$ python3 -q
>>> import numpy as np
>>> import numpy.linalg as la
>>> np.set_printoptions(precision=1, suppress=True, linewidth=200, floatmode="fixed")
>>> def rnd(a):
...     return np.round(a, 1) + 0
... 
>>> m1 = np.loadtxt("arr.csv", delimiter=",")
>>> m1
array([[3.0, 1.0, 1.0],
       [1.0, 3.0, 1.0],
       [1.0, 1.0, 3.0]])
>>> w, vecs = la.eig(m1)
>>> rnd(np.sort(la.eigvals(m1.T)))
array([2.0, 2.0, 5.0])
>>> rnd(np.sort(la.eigvals(la.inv(m1))))
array([0.2, 0.5, 0.5])
>>> rnd(np.prod(w))
np.float64(20.0)
>>> rnd(np.sort(la.eigvals(m1 @ m1)))
array([ 4.0,  4.0, 25.0])
>>> rnd(w)
array([2.0, 5.0, 2.0])
>>> w, vecs = la.eigh(m1)
>>> rnd(np.abs(vecs[:, -1]))
array([0.6, 0.6, 0.6])
>>> (w > 1e-8).sum(), (w < -1e-8).sum()
(np.int64(3), np.int64(0))
>>> rnd(vecs.T @ vecs)
array([[1.0, 0.0, 0.0],
       [0.0, 1.0, 0.0],
       [0.0, 0.0, 1.0]])
>>> rnd(la.eigvalsh(m1 + -2 * np.eye(3)))
array([0.0, 0.0, 3.0])
>>> np.abs(vecs[:, -1]).round(6).argmax()
np.int64(0)
>>> rnd(vecs @ np.diag(w) @ vecs.T)
array([[3.0, 1.0, 1.0],
       [1.0, 3.0, 1.0],
       [1.0, 1.0, 3.0]])
>>> rnd(vecs.T @ m1 @ vecs)
array([[2.0, 0.0, 0.0],
       [0.0, 2.0, 0.0],
       [0.0, 0.0, 5.0]])
>>> rng = np.random.default_rng(475548)
>>> other = m1 + rng.integers(-2, 3, (3, 1)) @ rng.integers(-2, 3, (1, 3))
>>> other
array([[3.0, 1.0, 1.0],
       [1.0, 3.0, 1.0],
       [1.0, 1.0, 3.0]])
>>> other - m1
array([[0.0, 0.0, 0.0],
       [0.0, 0.0, 0.0],
       [0.0, 0.0, 0.0]])
>>> np.abs(other - m1).sum(axis=1)
array([0.0, 0.0, 0.0])
>>> la.matrix_rank(other - m1, tol=1e-8)
np.int64(0)
>>> ang = np.radians(180)
>>> R = np.eye(3)
>>> R[2, 2] = R[0, 0] = np.cos(ang)
>>> R[2, 0], R[0, 2] = -np.sin(ang), np.sin(ang)
>>> rnd(R)
array([[-1.0,  0.0,  0.0],
       [ 0.0,  1.0,  0.0],
       [ 0.0,  0.0, -1.0]])
>>> other = m1 @ R.T
>>> rnd(la.svd(m1, compute_uv=False)), rnd(la.svd(other, compute_uv=False))
(array([5.0, 2.0, 2.0]), array([5.0, 2.0, 2.0]))
>>> rnd(la.det(R)), np.trace(R)
(np.float64(1.0), np.float64(-1.0))
>>> feats = np.load("dump.npy")
>>> feats
array([[  1,   0,  12],
       [  0,   0,  75],
       [ 45,  18,   0],
       [  0,   0,  47],
       [  0,   0, 103],
       [ 17,   0,   0],
       [  0,   0, 131],
       [ 33,  15,   0],
       [ 53,  24,   0],
       [  0,   0,  61],
       [  0,   0,  33],
       [  1,   0,  12],
       [ 21,  27,   0],
       [  1,   3,  12],
       [ 61,  27,   0]])
>>> other = feats + rng.integers(-2, 3, (15, 2)) @ rng.integers(-2, 3, (2, 3))
>>> other
array([[ -1,   2,   6],
       [  1,  -3,  76],
       [ 47,  12,   2],
       [ -2,   2,  41],
       [  0,  -2, 101],
       [ 18,  -4,   0],
       [ -1,   2, 129],
       [ 35,  10,   3],
       [ 53,  23,  -1],
       [  1,  -2,  63],
       [  2,  -6,  35],
       [  2,  -4,  12],
       [ 22,  25,   2],
       [  2,  -1,  12],
       [ 62,  23,   0]])
>>> la.matrix_rank(other - feats, tol=1e-8)
np.int64(2)
